$ python -q
>>> import numpy as np
>>> np.set_printoptions(precision=2, suppress=True, linewidth=160)
>>> def tidy(a):
...     return np.round(a, 2) + 0
... 
>>> K = np.load("dump.npy")
>>> K
array([[ 0.54,  0.03,  0.74],
       [-2.81,  0.04, -4.22],
       [ 2.42,  0.  ,  3.63],
       [ 1.2 ,  0.  ,  1.79],
       [ 2.38, -0.05,  3.55],
       [-0.48,  0.  , -0.73],
       [-0.67,  0.  , -0.98],
       [-2.  , -0.02, -2.96],
       [-1.32,  0.01, -2.01],
       [ 2.77,  0.  ,  4.12],
       [ 2.78, -0.02,  4.2 ],
       [ 0.02,  0.03,  0.03],
       [ 0.76,  0.02,  1.11],
       [-1.81, -0.01, -2.73],
       [-1.32, -0.01, -1.93],
       [-2.95,  0.02, -4.36],
       [-2.27, -0.01, -3.41]])
>>> print(np.linalg.matrix_rank(K, rtol=0.1))
1
>>> np.linalg.cond(K) > 100
np.True_
>>> print(round(np.log10(np.linalg.cond(K))))
2
>>> [round(float(x), 2) for x in np.linalg.svd(K, compute_uv=False)[:3]]
[14.2, 0.09, 0.06]
>>> tidy(np.linalg.norm(K, 2) / np.linalg.norm(K))
np.float64(1.0)
>>> print(np.argsort(-np.linalg.norm(K, axis=0).round(6), kind="stable")[:3])
[2 0 1]
>>> print(tidy(np.abs(np.linalg.svd(K)[2][-1])))
[0.7  0.54 0.47]
>>> hat = K @ np.linalg.solve(K.T @ K, K.T)
>>> print(tidy(np.diag(hat)))
[0.32 0.25 0.14 0.03 0.39 0.02 0.04 0.18 0.12 0.15 0.26 0.15 0.09 0.19 0.14 0.34 0.2 ]
>>> np.allclose(hat @ hat, hat)
True
>>> tidy(np.linalg.eigvalsh(hat))
array([0., 0., 0., 0., 0., 0., 0., 0., 0., 0., 0., 0., 0., 0., 1., 1., 1.])
